>>> import numpy as np
>>> from numpy import linalg as LA
>>> np.set_printoptions(precision=2, suppress=True, linewidth=140, sign=" ")
>>> E = np.loadtxt("case9.csv", delimiter=",")
>>> E
array([[ 0.,  5.,  2.,  0.,  0.,  0.,  5.,  5.,  2.,  0.,  4.,  0.,  5.,  5.],
       [ 3.,  5.,  2.,  5.,  2.,  3.,  5.,  1.,  0.,  2.,  1.,  4.,  3.,  0.],
       [ 5.,  2.,  1.,  1.,  1.,  3.,  0.,  4.,  1.,  3.,  0.,  2.,  5.,  0.],
       [ 3.,  4.,  2.,  3.,  0.,  1.,  0.,  2.,  3.,  0.,  2.,  2.,  0.,  1.],
       [ 2.,  2.,  5.,  5.,  1.,  2.,  3.,  5.,  2.,  2.,  1.,  2.,  1.,  2.],
       [ 5.,  1.,  3.,  4.,  2.,  0.,  1.,  1.,  0.,  1.,  2.,  2.,  5.,  5.],
       [ 1.,  1.,  4.,  1.,  1.,  5.,  0.,  3.,  0.,  2.,  2.,  3.,  0.,  4.],
       [ 2.,  2.,  4.,  5.,  3.,  1.,  1.,  1.,  3.,  3.,  0.,  0.,  2.,  0.],
       [ 0.,  0.,  2.,  4.,  1.,  5.,  4.,  0.,  0.,  4.,  2.,  1.,  5.,  2.],
       [ 2.,  3.,  2.,  4.,  2.,  5.,  5.,  1.,  0.,  2.,  1.,  2.,  2.,  5.],
       [ 2.,  1.,  2.,  5.,  1.,  5.,  3.,  0.,  4.,  5.,  3.,  4.,  3.,  3.],
       [ 1.,  5.,  1.,  1.,  1.,  5.,  3.,  1.,  1.,  4.,  2.,  0.,  4.,  4.],
       [ 2.,  4.,  1.,  4.,  0.,  3.,  1.,  3.,  2.,  3.,  0.,  2.,  5.,  0.],
       [ 0.,  2.,  5.,  2.,  0.,  4.,  3.,  1.,  3.,  2.,  2.,  3.,  3.,  3.]])
>>> np.unravel_index(np.abs(E).argmax(), E.shape)
(np.int64(0), np.int64(1))
>>> LA.matrix_rank(E)
np.int64(14)
>>> np.abs(E).max()
np.float64(5.0)
>>> E.sum(axis=1)
array([ 33.,  36.,  28.,  23.,  35.,  32.,  27.,  27.,  30.,  36.,  41.,  33.,  30.,  33.])
>>> A = np.loadtxt("mat.csv", delimiter=",")
>>> A
array([[ 0.7 ,  0.77, -0.41,  1.93,  1.79,  0.98,  0.77,  0.95,  0.01, -0.04, -0.08,  1.14,  1.11,  1.11,  1.5 ],
       [-0.38,  0.21, -0.32,  0.23,  0.22, -0.11,  0.15,  0.05,  0.13, -0.13, -0.25, -0.16,  0.5 , -0.02,  0.43],
       [ 0.86,  1.05, -0.14,  1.71,  2.03,  0.84,  1.02,  0.33, -0.39, -0.04,  0.23,  0.82,  0.72,  1.15,  1.98],
       [ 0.27,  0.06,  0.23,  0.45,  0.1 ,  0.19,  0.34,  0.31, -0.09, -0.3 ,  0.29, -0.33, -0.11,  0.1 , -0.06],
       [-0.99, -2.42,  0.27, -4.19, -3.41, -1.75, -1.85, -2.09, -0.22,  0.03,  0.46, -1.9 , -1.86, -2.19, -4.07],
       [ 0.02,  0.19,  0.36, -0.02,  0.09,  0.26,  0.65,  0.05,  0.1 ,  0.11,  0.32, -0.31,  0.15, -0.16, -0.11],
       [ 1.  ,  0.83,  0.1 ,  0.89,  0.63,  0.65,  0.14,  0.45,  0.1 , -0.09, -0.25, -0.27,  0.66,  0.98,  1.06],
       [-0.76, -0.17,  0.12, -2.15, -1.35, -0.65, -0.74, -0.91,  0.09, -0.01,  0.11, -0.8 , -0.37,  0.03, -1.18],
       [ 1.53,  1.09, -0.11,  2.7 ,  2.94,  1.83,  1.88,  1.74, -0.4 ,  0.13, -0.02,  1.71,  0.97,  1.69,  2.93],
       [-0.63,  0.12, -0.09,  0.07,  0.2 , -0.1 , -0.21, -0.29, -0.39, -0.22, -0.35,  0.24, -0.16, -0.02, -0.13],
       [-0.74, -0.77,  0.28, -2.24, -2.24, -1.17, -1.  , -0.87, -0.11,  0.13,  0.26, -1.61, -1.06, -1.35, -2.02],
       [ 0.69,  0.57, -0.38,  1.35,  1.34,  0.36,  0.73,  0.84, -0.39, -0.38,  0.19,  0.7 ,  0.64,  0.12,  1.54],
       [ 0.29,  0.26, -0.68,  0.13, -0.24, -0.21,  0.09, -0.29, -0.4 ,  0.24, -0.55, -0.47,  0.53, -0.61, -0.45]])
>>> T = np.stack([A, 5 * A, A[::-1]])
>>> print((T @ A.T).shape)
(3, 13, 13)
>>> LA.norm(T, axis=(1, 2))
array([ 14.55,  72.76,  14.55])
>>> T.shape
(3, 13, 15)
>>> print(LA.matrix_rank(T))
[ 13  13  13]
>>> print(LA.matrix_rank(T.reshape(3, -1)))
2
>>> print(np.einsum("bij,cij->bc", T, T))
[[ 211.76 1058.8  -146.94]
 [1058.8  5294.01 -734.7 ]
 [-146.94 -734.7   211.76]]
>>> rng = np.random.default_rng(149926)
>>> other = A + rng.integers(-2, 3, (13, 1)) @ rng.integers(-2, 3, (1, 15))
>>> other
array([[ 0.7 , -0.23,  0.59, -0.07,  2.79,  2.98, -1.23, -0.05,  2.01, -1.04, -2.08,  1.14, -0.89,  1.11,  3.5 ],
       [-0.38, -0.79,  0.68, -1.77,  1.22,  1.89, -1.85, -0.95,  2.13, -1.13, -2.25, -0.16, -1.5 , -0.02,  2.43],
       [ 0.86, -0.95,  1.86, -2.29,  4.03,  4.84, -2.98, -1.67,  3.61, -2.04, -3.77,  0.82, -3.28,  1.15,  5.98],
       [ 0.27, -1.94,  2.23, -3.55,  2.1 ,  4.19, -3.66, -1.69,  3.91, -2.3 , -3.71, -0.33, -4.11,  0.1 ,  3.94],
       [-0.99, -2.42,  0.27, -4.19, -3.41, -1.75, -1.85, -2.09, -0.22,  0.03,  0.46, -1.9 , -1.86, -2.19, -4.07],
       [ 0.02, -0.81,  1.36, -2.02,  1.09,  2.26, -1.35, -0.95,  2.1 , -0.89, -1.68, -0.31, -1.85, -0.16,  1.89],
       [ 1.  , -0.17,  1.1 , -1.11,  1.63,  2.65, -1.86, -0.55,  2.1 , -1.09, -2.25, -0.27, -1.34,  0.98,  3.06],
       [-0.76, -1.17,  1.12, -4.15, -0.35,  1.35, -2.74, -1.91,  2.09, -1.01, -1.89, -0.8 , -2.37,  0.03,  0.82],
       [ 1.53,  2.09, -1.11,  4.7 ,  1.94, -0.17,  3.88,  2.74, -2.4 ,  1.13,  1.98,  1.71,  2.97,  1.69,  0.93],
       [-0.63,  0.12, -0.09,  0.07,  0.2 , -0.1 , -0.21, -0.29, -0.39, -0.22, -0.35,  0.24, -0.16, -0.02, -0.13],
       [-0.74, -0.77,  0.28, -2.24, -2.24, -1.17, -1.  , -0.87, -0.11,  0.13,  0.26, -1.61, -1.06, -1.35, -2.02],
       [ 0.69, -1.43,  1.62, -2.65,  3.34,  4.36, -3.27, -1.16,  3.61, -2.38, -3.81,  0.7 , -3.36,  0.12,  5.54],
       [ 0.29, -0.74,  0.32, -1.87,  0.76,  1.79, -1.91, -1.29,  1.6 , -0.76, -2.55, -0.47, -1.47, -0.61,  1.55]])
>>> print(np.round(LA.svd(other - A, compute_uv=False), 2) + 0)
[ 25.04   0.     0.     0.     0.     0.     0.     0.     0.     0.     0.     0.     0.  ]
>>> LA.matrix_rank(other - A, tol=1e-8)
np.int64(1)
